% python3 -q
>>> import numpy as np
>>> import numpy.linalg as la
>>> np.set_printoptions(precision=2, suppress=True, linewidth=140, sign=" ")
>>> F = np.array([[4, 3, 1, 4, 0, 0, 3, 0],
...     [5, 1, 4, 1, 0, 0, 1, 0],
...     [2, 5, 0, 3, 0, 0, 0, 0],
...     [2, 2, 5, 3, 0, 0, 1, 0],
...     [0, 0, 0, 0, 1, 4, 0, 5],
...     [0, 0, 0, 0, 5, 3, 0, 4],
...     [4, 5, 1, 5, 0, 0, 3, 0],
...     [0, 0, 0, 0, 0, 1, 0, 1]])
>>> print(F)
[[ 4  3  1  4  0  0  3  0]
 [ 5  1  4  1  0  0  1  0]
 [ 2  5  0  3  0  0  0  0]
 [ 2  2  5  3  0  0  1  0]
 [ 0  0  0  0  1  4  0  5]
 [ 0  0  0  0  5  3  0  4]
 [ 4  5  1  5  0  0  3  0]
 [ 0  0  0  0  0  1  0  1]]
>>> x0 = np.array([0, -1, -1, -2, 3, 0, -1, 0])
>>> rhs = F @ x0
>>> coef, lr = np.zeros(8), 1 / la.norm(F, 2) ** 2
>>> for i in range(10):
...     coef -= lr * F.T @ (F @ coef - rhs)
...     if i % 2 == 0: print(i, round(la.norm(F @ coef - rhs), 2))
... 
0 11.47
2 8.25
4 7.22
6 6.57
8 6.02
>>> print(coef)
[-0.79 -1.2  -0.69 -1.37  1.52  0.44 -0.66  0.65]
>>> mat = np.array([[-5, -4, -2, 4, -2, -4, 4, -1, 5, 4, -1, 2],
...     [-4, 0, 4, 4, 3, 2, 4, -2, 0, -3, 0, 0],
...     [-2, -5, -5, 4, -2, 5, -3, -1, -2, 5, 4, 5],
...     [1, -1, 0, 4, -3, 3, 4, 0, 0, 5, 0, 0],
...     [-4, -4, 0, 5, 4, -4, 2, -3, 1, -5, 3, -4],
...     [-4, -3, -4, -2, -3, -4, 0, -1, 2, 4, 4, 1],
...     [1, -1, -2, 3, 4, -1, -3, 2, -1, 3, -3, 3]])
>>> mat[-1] = mat[0] + 3 * mat[1]
>>> print(mat)
[[ -5  -4  -2   4  -2  -4   4  -1   5   4  -1   2]
 [ -4   0   4   4   3   2   4  -2   0  -3   0   0]
 [ -2  -5  -5   4  -2   5  -3  -1  -2   5   4   5]
 [  1  -1   0   4  -3   3   4   0   0   5   0   0]
 [ -4  -4   0   5   4  -4   2  -3   1  -5   3  -4]
 [ -4  -3  -4  -2  -3  -4   0  -1   2   4   4   1]
 [-17  -4  10  16   7   2  16  -7   5  -5  -1   2]]
>>> U, sv, VT = la.svd(mat)
>>> print(sv.round(2) + 0)
[ 35.54  16.81  11.9    9.51   5.72   3.82   0.  ]
>>> out = U[:, :6] @ np.diag(sv[:6]) @ VT[:6]
>>> print(round(float(la.norm(mat - out) / la.norm(mat)), 2))
0.0
>>> print(np.round(np.abs(mat - out).max(), 2))
0.0
>>> print(la.matrix_rank(mat, rtol=0.05))
6
>>> print(out.round(2) + 0)
[[ -5.  -4.  -2.   4.  -2.  -4.   4.  -1.   5.   4.  -1.   2.]
 [ -4.   0.   4.   4.   3.   2.   4.  -2.   0.  -3.   0.   0.]
 [ -2.  -5.  -5.   4.  -2.   5.  -3.  -1.  -2.   5.   4.   5.]
 [  1.  -1.   0.   4.  -3.   3.   4.   0.   0.   5.   0.   0.]
 [ -4.  -4.   0.   5.   4.  -4.   2.  -3.   1.  -5.   3.  -4.]
 [ -4.  -3.  -4.  -2.  -3.  -4.   0.  -1.   2.   4.   4.   1.]
 [-17.  -4.  10.  16.   7.   2.  16.  -7.   5.  -5.  -1.   2.]]
>>> print(np.round(mat @ la.pinv(mat) @ mat, 2) + 0)
[[ -5.  -4.  -2.   4.  -2.  -4.   4.  -1.   5.   4.  -1.   2.]
 [ -4.   0.   4.   4.   3.   2.   4.  -2.   0.  -3.   0.   0.]
 [ -2.  -5.  -5.   4.  -2.   5.  -3.  -1.  -2.   5.   4.   5.]
 [  1.  -1.   0.   4.  -3.   3.   4.   0.   0.   5.   0.   0.]
 [ -4.  -4.   0.   5.   4.  -4.   2.  -3.   1.  -5.   3.  -4.]
 [ -4.  -3.  -4.  -2.  -3.  -4.   0.  -1.   2.   4.   4.   1.]
 [-17.  -4.  10.  16.   7.   2.  16.  -7.   5.  -5.  -1.   2.]]
>>> print(np.unique(mat.round(6), axis=0).shape)
(7, 12)
>>> out = np.array([[0, 3, 0],
...     [2, 1, 3],
...     [1, 4, 0],
...     [1, 4, 1],
...     [3, 5, 1],
...     [3, 3, 2],
...     [4, 3, 5],
...     [5, 2, 4]])
>>> print(la.matrix_rank(F @ out))
3
>>> print(out.T @ F.T)
[[ 23  11  13  16  40  44  28   8]
 [ 44  39  23  43  27  42  50   5]
 [ 28   9  18  14  29  27  35   6]]
>>> print(np.einsum("ij,ij->i", F, F))
[ 51  44  38  43  42  50  76   2]
>>> M = np.array([[-2, -1, -2, -1], [-1, 1, -1, 1], [-2, -1, -2, -1], [-1, 1, -1, 1]])
>>> w, evecs = la.eigh(M)
>>> print(w.round(2) + 0)
[-4.61  0.    0.    2.61]
>>> print(np.round(evecs.T @ evecs, 2) + 0)
[[ 1.  0.  0.  0.]
 [ 0.  1.  0.  0.]
 [ 0.  0.  1.  0.]
 [ 0.  0.  0.  1.]]
>>> print(np.round(la.eigvalsh(M @ M), 2) + 0)
[  0.     0.     6.79  21.21]
>>> print(np.abs(evecs[:, -1]).round(6).argmax())
1
>>> print(evecs @ np.diag(w) @ evecs.T)
[[-2. -1. -2. -1.]
 [-1.  1. -1.  1.]
 [-2. -1. -2. -1.]
 [-1.  1. -1.  1.]]
>>> print(la.eigvalsh(M + 4 * np.eye(4)))
[-0.61  4.    4.    6.61]
>>> print(np.unique(w.round(6) + 0, return_counts=True)[1])
[ 1  2  1]
>>> print(np.round(w.sum(), 2), np.trace(M))
-2.0 -2
>>> print(np.abs(evecs[:, -1]))
[ 0.2   0.68  0.2   0.68]
>>> print(M @ M)
[[ 10   2  10   2]
 [  2   4   2   4]
 [ 10   2  10   2]
 [  2   4   2   4]]
>>> print(round(float(la.det(M)), 2))
0.0
>>> print(np.allclose(M, M.T))
True
>>> print(M @ la.pinv(M) @ M)
[[-2. -1. -2. -1.]
 [-1.  1. -1.  1.]
 [-2. -1. -2. -1.]
 [-1.  1. -1.  1.]]
>>> print(la.lstsq(M[:-1].T, M[-1])[2])
2
